$ python -q
>>> import numpy as np
>>> np.set_printoptions(precision=1, suppress=True, linewidth=160, sign=" ")
>>> feats = np.array([[13, 0, 5, 4], [0, 4, 2, 6], [5, 2, 3, 5], [4, 6, 5, 13]])
>>> # null space of dimension 1
>>> rk = np.linalg.matrix_rank(feats)
>>> rk
np.int64(3)
>>> null = np.linalg.svd(feats)[2][rk:].T
>>> np.round(null @ null.T, 1) + 0
array([[ 0.1,  0.1, -0.3,  0. ],
       [ 0.1,  0.1, -0.2,  0. ],
       [-0.3, -0.2,  0.8, -0.1],
       [ 0. ,  0. , -0.1,  0. ]])
>>> null[:, 0] / null[np.abs(null[:, 0]).round(6).argmax(), 0]
array([-0.3, -0.2,  1. , -0.2])
>>> [int(np.linalg.matrix_rank(feats[:i])) for i in range(1, len(feats) + 1)]
[1, 2, 3, 3]
>>> np.round(feats @ null, 1) + 0
array([[ 0.],
       [ 0.],
       [ 0.],
       [ 0.]])
>>> [int(np.linalg.matrix_rank(np.delete(feats, i, axis=0))) for i in range(4)]
[3, 3, 3, 3]
>>> K = np.loadtxt("a.csv", delimiter=",")
>>> K.round(1) + 0
array([[ 0. , -0.3],
       [ 3.7, -4. ],
       [ 5.8, -6. ]])
>>> q, vecs = np.linalg.qr(K[:, :1])[0], np.linalg.qr(K[:, 1:])[0]
>>> sv = np.linalg.svd(q.T @ vecs, compute_uv=False)
>>> round(float(np.linalg.norm(q @ q.T - vecs @ vecs.T, 2)), 1)
0.0
>>> (sv > 0.9).sum()
np.int64(1)
>>> np.degrees(np.arccos(sv.clip(0, 1)))
array([ 2.8])
>>> W0 = np.load("m.npy")
>>> W0
array([[ 0,  1,  1,  0,  0],
       [-1,  0, -3,  1, -3],
       [-1,  3,  0,  0,  2],
       [ 0, -1,  0,  0,  0],
       [ 0,  3, -2,  0,  0]])
>>> rk = np.linalg.matrix_rank(W0)
>>> rk
np.int64(4)
>>> null = np.linalg.svd(W0)[2][rk:].T
>>> np.round(null[:, 0] / null[np.abs(null[:, 0]).round(6).argmax(), 0], 1) + 0
array([ 0.4,  0. ,  0. ,  1. ,  0.2])
>>> null.shape
(5, 1)
>>> [int(np.linalg.matrix_rank(np.delete(W0, i, axis=0))) for i in range(5)]
[4, 3, 3, 4, 4]
>>> np.round(W0 @ np.linalg.pinv(W0) @ W0, 1) + 0
array([[ 0.,  1.,  1.,  0.,  0.],
       [-1.,  0., -3.,  1., -3.],
       [-1.,  3.,  0.,  0.,  2.],
       [ 0., -1.,  0.,  0.,  0.],
       [ 0.,  3., -2.,  0.,  0.]])
>>> np.abs(np.diag(np.linalg.qr(W0)[1])) > 1e-9
array([ True,  True,  True,  True, False])
>>> np.unique(W0.round(6), axis=0).shape
(5, 5)
>>> np.allclose(W0[:-1].T @ np.linalg.lstsq(W0[:-1].T, W0[-1])[0], W0[-1])
True
>>> M2 = W0 / np.sqrt((W0 ** 2).mean(axis=1, keepdims=True))
>>> np.linalg.matrix_rank(W0 - W0.mean(axis=1, keepdims=True))
np.int64(4)
>>> M2[4]
array([ 0. ,  1.9, -1.2,  0. ,  0. ])
>>> np.linalg.matrix_rank(M2) == np.linalg.matrix_rank(W0)
np.True_
